$ python -q
>>> import numpy as np
>>> from numpy import linalg as LA
>>> np.set_printoptions(precision=2, suppress=True, linewidth=100, legacy="1.25")
>>> X = np.load("out14.npy")
>>> X
array([[ 2,  1, -1,  2],
       [ 1,  1, -2,  0],
       [-1, -2,  5,  2],
       [ 2,  0,  2,  4]])
>>> evals, evecs = LA.eigh(X)
>>> np.round(evecs.T @ X @ evecs, 2) + 0
array([[0., 0., 0., 0.],
       [0., 0., 0., 0.],
       [0., 0., 5., 0.],
       [0., 0., 0., 7.]])
>>> np.round(LA.eigvalsh(X @ X), 2) + 0
array([ 0.,  0., 25., 49.])
>>> evals.round(2) + 0
array([0., 0., 5., 7.])
>>> arr, _ = LA.qr(np.array([[-1.3, -1.4, 0.5], [-0.6, 1.9, 0.1], [0.4, 0.3, 0.0]]))
>>> print(arr)
[[-0.87  0.4   0.27]
 [-0.4  -0.91  0.05]
 [ 0.27 -0.07  0.96]]
>>> rng = np.random.default_rng(614606)
>>> idx = rng.permutation(3)
>>> idx
array([1, 0, 2])
>>> out = arr[idx][:, idx]
>>> np.allclose(out, arr)
False
>>> np.sort(np.abs(LA.eigvals(out)))
array([1., 1., 1.])
>>> np.diag(out)
array([-0.91, -0.87,  0.96])
>>> print(out)
[[-0.91 -0.4   0.05]
 [ 0.4  -0.87  0.27]
 [-0.07  0.27  0.96]]
>>> out = np.array([[3, 0, 1, 0], [1, 3, 2, 0], [0, 2, 2, 2], [0, 1, 1, 0]])
>>> feats = out + out.T
>>> feats
array([[6, 1, 1, 0],
       [1, 6, 4, 1],
       [1, 4, 4, 3],
       [0, 1, 3, 0]])
>>> out = np.array([[2, 8, -3], [-2, 3, 1]])
>>> cent = np.kron(out, feats)
>>> print(cent)
[[ 12   2   2   0  48   8   8   0 -18  -3  -3   0]
 [  2  12   8   2   8  48  32   8  -3 -18 -12  -3]
 [  2   8   8   6   8  32  32  24  -3 -12 -12  -9]
 [  0   2   6   0   0   8  24   0   0  -3  -9   0]
 [-12  -2  -2   0  18   3   3   0   6   1   1   0]
 [ -2 -12  -8  -2   3  18  12   3   1   6   4   1]
 [ -2  -8  -8  -6   3  12  12   9   1   4   4   3]
 [  0  -2  -6   0   0   3   9   0   0   1   3   0]]
>>> cent.shape
(8, 12)
>>> J = np.array([[0, 4, 0], [-4, 0, 4], [0, -4, 0]])
>>> print(J @ LA.pinv(J) @ J)
[[ 0.  4.  0.]
 [-4.  0.  4.]
 [ 0. -4.  0.]]
>>> np.allclose(J[:-1].T @ LA.lstsq(J[:-1].T, J[-1])[0], J[-1])
True
>>> np.abs(np.diag(LA.qr(J)[1])) > 1e-9
array([ True,  True, False])
>>> idx = rng.permutation(3)
>>> idx
array([1, 2, 0])
>>> out = J[idx][:, idx]
>>> print(np.sort(np.abs(LA.eigvals(out))))
[0.   5.66 5.66]
>>> np.trace(out)
0
>>> print(out)
[[ 0  4 -4]
 [-4  0  0]
 [ 4  0  0]]
>>> np.allclose(out, J)
False
>>> mat = np.loadtxt("block9.csv", delimiter=",")
>>> mat
array([[1. , 0. , 0. ],
       [0. , 1. , 0. ],
       [0. , 0.5, 0.5]])
>>> print(mat @ mat)
[[1.   0.   0.  ]
 [0.   1.   0.  ]
 [0.   0.75 0.25]]
>>> LA.matrix_power(mat - np.diag(np.diag(mat)), 3)
array([[0., 0., 0.],
       [0., 0., 0.],
       [0., 0., 0.]])
>>> np.sort(LA.eigvals(mat))
array([0.5, 1. , 1. ])
